% ipython --no-banner

In [1]: import numpy as np

In [2]: np.set_printoptions(precision=2, suppress=True, linewidth=200)

In [3]: Y = np.array([[-2, -1, 2, -1, 1, -2, 1, 0],
   ...:     [0, -2, -2, 2, 2, 1, -2, -1],
   ...:     [2, 0, -1, 1, 1, 1, 0, -2],
   ...:     [2, -1, -1, -2, 1, 2, 1, -2],
   ...:     [-1, 1, -1, 0, 2, -1, -1, 2],
   ...:     [0, -2, 2, 0, 0, 1, 0, -2],
   ...:     [0, -1, -1, -2, -1, 1, 1, 2],
   ...:     [2, -2, 2, -1, -2, 0, 1, 1]])

In [4]: arr = Y + Y.T

In [5]: arr
Out[5]: 
array([[-4, -1,  4,  1,  0, -2,  1,  2],
       [-1, -4, -2,  1,  3, -1, -3, -3],
       [ 4, -2, -2,  0,  0,  3, -1,  0],
       [ 1,  1,  0, -4,  1,  2, -1, -3],
       [ 0,  3,  0,  1,  4, -1, -2,  0],
       [-2, -1,  3,  2, -1,  2,  1, -2],
       [ 1, -3, -1, -1, -2,  1,  2,  3],
       [ 2, -3,  0, -3,  0, -2,  3,  2]])

In [6]: round(np.linalg.norm(arr, 2), 2)
Out[6]: np.float64(9.27)

In [7]: np.linalg.norm(arr, axis=1)
Out[7]: array([6.56, 7.07, 5.83, 5.74, 5.57, 5.29, 5.48, 6.24])

In [8]: np.round(np.linalg.norm(arr, 1), 2), round(np.linalg.norm(arr, np.inf), 2)
Out[8]: (np.float64(18.0), np.float64(18.0))

In [9]: np.round(np.linalg.norm(arr) ** 2 / np.linalg.norm(arr, 2) ** 2, 2)
Out[9]: np.float64(3.35)

In [10]: round(np.linalg.norm(arr[5] - arr[2]), 2)
Out[10]: np.float64(8.72)

In [11]: E = np.cumsum(np.array([[0, 1, 1, 2, 0],
    ...:     [2, 0, 1, 0, 2],
    ...:     [0, 2, 1, 1, 1],
    ...:     [1, 2, 1, 1, 0],
    ...:     [0, 0, 1, 2, 1],
    ...:     [2, 2, 0, 1, 1],
    ...:     [0, 2, 2, 2, 2],
    ...:     [2, 0, 1, 1, 1],
    ...:     [2, 2, 2, 2, 1],
    ...:     [0, 1, 1, 0, 0]]), axis=0)

In [12]: E
Out[12]: 
array([[ 0,  1,  1,  2,  0],
       [ 2,  1,  2,  2,  2],
       [ 2,  3,  3,  3,  3],
       [ 3,  5,  4,  4,  3],
       [ 3,  5,  5,  6,  4],
       [ 5,  7,  5,  7,  5],
       [ 5,  9,  7,  9,  7],
       [ 7,  9,  8, 10,  8],
       [ 9, 11, 10, 12,  9],
       [ 9, 12, 11, 12,  9]])

In [13]: Y = np.c_[E[:, :2] @ np.array([[-1, 2], [2, 2]]), np.array([2, 6, 2, 0, 3, 3, 9, 8, 0, 2])]

In [14]: Y
Out[14]: 
array([[ 2,  2,  2],
       [ 0,  6,  6],
       [ 4, 10,  2],
       [ 7, 16,  0],
       [ 7, 16,  3],
       [ 9, 24,  3],
       [13, 28,  9],
       [11, 32,  8],
       [13, 40,  0],
       [15, 42,  2]])

In [15]: np.linalg.norm(np.linalg.qr(E)[0].T @ Y, axis=0) ** 2 / ((Y ** 2).sum(axis=0) + 1e-12)
Out[15]: array([1. , 1. , 0.8])

In [16]: np.linalg.matrix_rank(Y)
Out[16]: np.int64(3)

In [17]: np.round(np.linalg.norm(Y - E @ np.linalg.lstsq(E, Y)[0], axis=0), 2) + 0
Out[17]: array([0.  , 0.  , 6.49])

In [18]: np.round(np.linalg.lstsq(E, Y[:, 0])[0], 2) + 0
Out[18]: array([-1.,  2.,  0.,  0.,  0.])

In [19]: z = E[:, 0] > np.median(E[:, 0])

In [20]: u = E[z].mean(axis=0) - E[~z].mean(axis=0)

In [21]: np.argsort(-np.abs(u).round(6), kind="stable")
Out[21]: array([1, 3, 2, 4, 0])

In [22]: z.astype(int)
Out[22]: array([0, 0, 0, 0, 0, 1, 1, 1, 1, 1])

In [23]: np.linalg.matrix_rank(E, rtol=0.1)
Out[23]: np.int64(1)

In [24]: [round(float(x), 2) for x in np.linalg.svd(E, compute_uv=False)[:3]]
Out[24]: [46.39, 2.22, 1.61]

In [25]: np.argsort(-np.linalg.norm(E, axis=0).round(6), kind="stable")[:3]
Out[25]: array([3, 1, 2])

In [26]: np.round(np.abs(np.linalg.svd(E)[2][-1]), 2) + 0
Out[26]: array([0.41, 0.  , 0.67, 0.53, 0.33])

In [27]: round(np.log10(np.linalg.cond(E)))
Out[27]: 2

In [28]: P = E @ np.linalg.solve(E.T @ E, E.T)

In [29]: np.round(P @ E[:, 4], 2) + 0
Out[29]: array([0., 2., 3., 3., 4., 5., 7., 8., 9., 9.])

In [30]: np.round(np.linalg.eigvalsh(P), 2) + 0
Out[30]: array([0., 0., 0., 0., 0., 1., 1., 1., 1., 1.])

In [31]: np.diag(P)
Out[31]: array([0.69, 0.4 , 0.31, 0.42, 0.45, 0.57, 0.69, 0.39, 0.44, 0.63])

In [32]: F = np.diag(5 * np.array([-3, -2, -7])) + np.array([[2, 1, 0], [0, 2, 0], [1, 1, 0]])

In [33]: F
Out[33]: 
array([[-13,   1,   0],
       [  0,  -8,   0],
       [  1,   1, -35]])

In [34]: vec = np.array([-4, 0, -5])

In [35]: y = F @ vec

In [36]: coef, lr = np.zeros(3), 1 / np.linalg.norm(F, 2) ** 2

In [37]: for i in range(30):
    ...:     coef -= lr * F.T @ (F @ coef - y)
    ...:     if i % 10 == 0: print(i, round(np.linalg.norm(F @ coef - y), 2))
    ...: 
0 46.49
10 10.76
20 2.89

In [38]: round(np.linalg.cond(F), 2)
Out[38]: np.float64(4.4)

In [39]: coef
Out[39]: array([-3.94,  0.13, -4.99])

In [40]: P = np.triu(np.array([[3, -1, -3], [2, -1, -3], [0, 3, -3]]), 1) + np.eye(3)

In [41]: Y = P @ F @ np.linalg.inv(P)

In [42]: Y
Out[42]: 
array([[-16., -10.,  27.],
       [ -3., -14.,  54.],
       [  1.,   2., -26.]])

In [43]: round(np.linalg.det(Y), 2)
Out[43]: np.float64(-3640.0)

In [44]: P @ F - F @ P
Out[44]: 
array([[-3., -8., 69.],
       [-3., -3., 81.],
       [ 0.,  1.,  6.]])

In [45]: vec = np.array([1, 1, 3])

In [46]: Y @ (2 * vec)
Out[46]: array([ 110.,  290., -150.])

In [47]: (Y * vec).sum(axis=1)
Out[47]: array([ 55., 145., -75.])

In [48]: Y @ np.ones(3)
Out[48]: array([  1.,  37., -23.])

In [49]: (Y @ vec).argmax()
Out[49]: np.int64(1)

In [50]: Y @ np.eye(3)[2]
Out[50]: array([ 27.,  54., -26.])

In [51]: np.sign((Y @ vec).round(6))
Out[51]: array([ 1.,  1., -1.])

In [52]: vec = np.array([1, 0, 1])

In [53]: y = F @ vec

In [54]: y
Out[54]: array([-13,   0, -34])

In [55]: np.linalg.solve(F, y)
Out[55]: array([ 1., -0.,  1.])

In [56]: np.linalg.solve(F, -2 * y)
Out[56]: array([-2., -0., -2.])

In [57]: U, sigma, Vt = np.linalg.svd(F, full_matrices=False)

In [58]: np.abs(U[:, 0]).round(6).argmax()
Out[58]: np.int64(2)

In [59]: round(np.sqrt((sigma ** 2).sum()), 2), round(float(np.linalg.norm(F)), 2)
Out[59]: (np.float64(38.22), 38.22)

In [60]: np.round(Vt @ Vt.T, 2) + 0
Out[60]: 
array([[1., 0., 0.],
       [0., 1., 0.],
       [0., 0., 1.]])

In [61]: np.round(U.T @ U, 2) + 0
Out[61]: 
array([[1., 0., 0.],
       [0., 1., 0.],
       [0., 0., 1.]])

In [62]: np.abs(Vt[0])
Out[62]: array([0.03, 0.03, 1.  ])

In [63]: np.cumsum(sigma ** 2) / np.sum(sigma ** 2)
Out[63]: array([0.84, 0.96, 1.  ])

In [64]: U.shape, sigma.shape, Vt.shape
Out[64]: ((3, 3), (3,), (3, 3))

In [65]: sigma
Out[65]: array([35.03, 13.06,  7.96])

In [66]: rng = np.random.default_rng(7200)

In [67]: W0 = (rng.random((4, 4)) < 0.3) + np.eye(4)

In [68]: W0 /= W0.sum(axis=1, keepdims=True)

In [69]: W0
Out[69]: 
array([[0.5 , 0.  , 0.  , 0.5 ],
       [0.  , 1.  , 0.  , 0.  ],
       [0.33, 0.  , 0.67, 0.  ],
       [0.  , 0.  , 0.  , 1.  ]])

In [70]: W = np.array([[-4, -5], [2, -2], [0, -1], [2, -4]])

In [71]: coef = np.array([1, 1])

In [72]: H = np.maximum(W0 @ W + coef, 0)

In [73]: (H > 0).mean(axis=0)
Out[73]: array([0.5, 0. ])

In [74]: np.linalg.matrix_rank(H)
Out[74]: np.int64(1)

In [75]: cent = np.array([[-6, 3], [4, -6]])

In [76]: H @ cent
Out[76]: 
array([[  0.,   0.],
       [-18.,   9.],
       [  0.,   0.],
       [-18.,   9.]])

In [77]: (H @ cent).round(6).argmax(axis=1)
Out[77]: array([0, 1, 0, 1])

In [78]: (W0 != 0).astype(int)
Out[78]: 
array([[1, 0, 0, 1],
       [0, 1, 0, 0],
       [1, 0, 1, 0],
       [0, 0, 0, 1]])

In [79]: (np.linalg.matrix_power((W0 != 0) + (W0.T != 0) + np.eye(4), 4) > 0).astype(int)
Out[79]: 
array([[1, 0, 1, 1],
       [0, 1, 0, 0],
       [1, 0, 1, 1],
       [1, 0, 1, 1]])

In [80]: z = rng.permutation(4)

In [81]: z
Out[81]: array([0, 2, 1, 3])

In [82]: Y = W0[z][:, z]

In [83]: np.sort(np.abs(np.linalg.eigvals(Y)))
Out[83]: array([0.5 , 0.67, 1.  , 1.  ])

In [84]: round(np.linalg.det(Y), 2), round(float(np.linalg.det(W0[z])), 2)
Out[84]: (np.float64(0.33), -0.33)

In [85]: J = np.load("a.npy")

In [86]: J
Out[86]: 
array([[ 0.,  0., -1.],
       [ 0.,  0.,  0.],
       [-1.,  0.,  0.]])

In [87]: np.allclose(J @ J.T, J.T @ J)
Out[87]: True

In [88]: np.sort(np.abs(np.linalg.eigvals(J)))
Out[88]: array([0., 1., 1.])

In [89]: rank = np.linalg.matrix_rank(J)

In [90]: rank
Out[90]: np.int64(2)

In [91]: N = np.linalg.svd(J)[2][rank:].T

In [92]: N @ N.T
Out[92]: 
array([[0., 0., 0.],
       [0., 1., 0.],
       [0., 0., 0.]])

In [93]: [int(np.linalg.matrix_rank(J[:i])) for i in range(1, len(J) + 1)]
Out[93]: [1, 1, 2]

In [94]: np.all(np.linalg.eigvalsh(J) > 0)
Out[94]: np.False_

In [95]: [round(float(np.linalg.det(J[:i, :i])), 2) + 0 for i in range(1, 4)]
Out[95]: [0.0, 0.0, 0.0]

In [96]: A = np.loadtxt("out12.csv", delimiter=",")

In [97]: A
Out[97]: 
array([[ 1., -1., -1.,  1.,  1., -1., -1.,  1.],
       [ 1., -1., -1.,  1., -1.,  1.,  1., -1.],
       [ 1.,  1., -1., -1.,  1.,  1., -1., -1.],
       [ 1., -1.,  1., -1.,  1., -1.,  1., -1.],
       [ 1., -1.,  1., -1., -1.,  1., -1.,  1.]])

In [98]: Y = A + rng.integers(-2, 3, (5, 1)) @ rng.integers(-2, 3, (1, 8))

In [99]: Y
Out[99]: 
array([[-1., -1.,  3., -3.,  3.,  3., -1.,  3.],
       [ 0., -1.,  1., -1.,  0.,  3.,  1.,  0.],
       [-1.,  1.,  3., -5.,  3.,  5., -1.,  1.],
       [ 3., -1., -3.,  3., -1., -5.,  1., -3.],
       [ 2., -1., -1.,  1., -2., -1., -1.,  0.]])

In [100]: np.abs(Y - A).sum(axis=1)
Out[100]: array([18.,  9., 18., 18.,  9.])

In [101]: Y - A
Out[101]: 
array([[-2.,  0.,  4., -4.,  2.,  4.,  0.,  2.],
       [-1.,  0.,  2., -2.,  1.,  2.,  0.,  1.],
       [-2.,  0.,  4., -4.,  2.,  4.,  0.,  2.],
       [ 2.,  0., -4.,  4., -2., -4.,  0., -2.],
       [ 1.,  0., -2.,  2., -1., -2.,  0., -1.]])

In [102]: th = np.radians(120)

In [103]: R = np.eye(8)

In [104]: R[0, 0] = R[3, 3] = np.cos(th)

In [105]: R[0, 3], R[3, 0] = -np.sin(th), np.sin(th)

In [106]: R
Out[106]: 
array([[-0.5 ,  0.  ,  0.  , -0.87,  0.  ,  0.  ,  0.  ,  0.  ],
       [ 0.  ,  1.  ,  0.  ,  0.  ,  0.  ,  0.  ,  0.  ,  0.  ],
       [ 0.  ,  0.  ,  1.  ,  0.  ,  0.  ,  0.  ,  0.  ,  0.  ],
       [ 0.87,  0.  ,  0.  , -0.5 ,  0.  ,  0.  ,  0.  ,  0.  ],
       [ 0.  ,  0.  ,  0.  ,  0.  ,  1.  ,  0.  ,  0.  ,  0.  ],
       [ 0.  ,  0.  ,  0.  ,  0.  ,  0.  ,  1.  ,  0.  ,  0.  ],
       [ 0.  ,  0.  ,  0.  ,  0.  ,  0.  ,  0.  ,  1.  ,  0.  ],
       [ 0.  ,  0.  ,  0.  ,  0.  ,  0.  ,  0.  ,  0.  ,  1.  ]])

In [107]: Y = A @ R.T

In [108]: Y
Out[108]: 
array([[-1.37, -1.  , -1.  ,  0.37,  1.  , -1.  , -1.  ,  1.  ],
       [-1.37, -1.  , -1.  ,  0.37, -1.  ,  1.  ,  1.  , -1.  ],
       [ 0.37,  1.  , -1.  ,  1.37,  1.  ,  1.  , -1.  , -1.  ],
       [ 0.37, -1.  ,  1.  ,  1.37,  1.  , -1.  ,  1.  , -1.  ],
       [ 0.37, -1.  ,  1.  ,  1.37, -1.  ,  1.  , -1.  ,  1.  ]])

In [109]: np.allclose(np.linalg.norm(A, axis=1), np.linalg.norm(Y, axis=1))
Out[109]: True

In [110]: np.round(np.linalg.det(R), 2), np.trace(R)
Out[110]: (np.float64(1.0), np.float64(5.0))

In [111]: W = np.array([[-2, 1, -1, 0, 3, -3],
     ...:     [3, -2, -3, -3, 3, -3],
     ...:     [3, 0, -1, 2, 3, -3],
     ...:     [-1, 0, -1, -3, -3, -2],
     ...:     [2, 0, -2, -2, 0, 2],
     ...:     [3, -3, -2, 3, -2, -3],
     ...:     [3, 0, 2, 2, -2, 3],
     ...:     [2, -1, -3, 2, 0, -3]])

In [112]: coef = np.array([-2, 1, 1, 2, -1, 1])

In [113]: H = np.maximum(A @ W + coef, 0)

In [114]: H
Out[114]: 
array([[ 0.,  6.,  0.,  0.,  0.,  1.],
       [ 0.,  2.,  8.,  5.,  0.,  3.],
       [ 0.,  0.,  0.,  0.,  5.,  0.],
       [ 0.,  8.,  8.,  5.,  5., 11.],
       [ 0.,  0.,  0., 15.,  5.,  0.]])

In [115]: np.linalg.matrix_rank(H)
Out[115]: np.int64(5)

In [116]: (H > 0).mean(axis=0)
Out[116]: array([0. , 0.6, 0.4, 0.6, 0.6, 0.6])

In [117]: cent = np.array([[-3, -3, 4],
     ...:     [-1, -2, -4],
     ...:     [3, -5, -3],
     ...:     [5, 3, -3],
     ...:     [-1, 4, -2],
     ...:     [0, -5, 4]])

In [118]: (H @ cent).round(6).argmax(axis=1)
Out[118]: array([0, 0, 1, 0, 0])

In [119]: W @ cent
Out[119]: 
array([[ -1,  36, -27],
       [-34,  28,  20],
       [ -5,  29,  -9],
       [-12,  -3,   6],
       [-22, -12,  28],
       [  5,  23,  13],
       [  9, -36,  16],
       [ -4,  32,   3]])

In [120]: vec = np.array([5, 4, 2, -2, 7, -3, 3, -7])

In [121]: h = np.maximum(A @ vec, 0)

In [122]: np.maximum(A @ (3 * vec), 0)
Out[122]: array([ 0.,  0., 51., 75.,  0.])

In [123]: h
Out[123]: array([ 0.,  0., 17., 25.,  0.])

In [124]: np.tanh(A @ vec)
Out[124]: array([-1., -1.,  1.,  1., -1.])
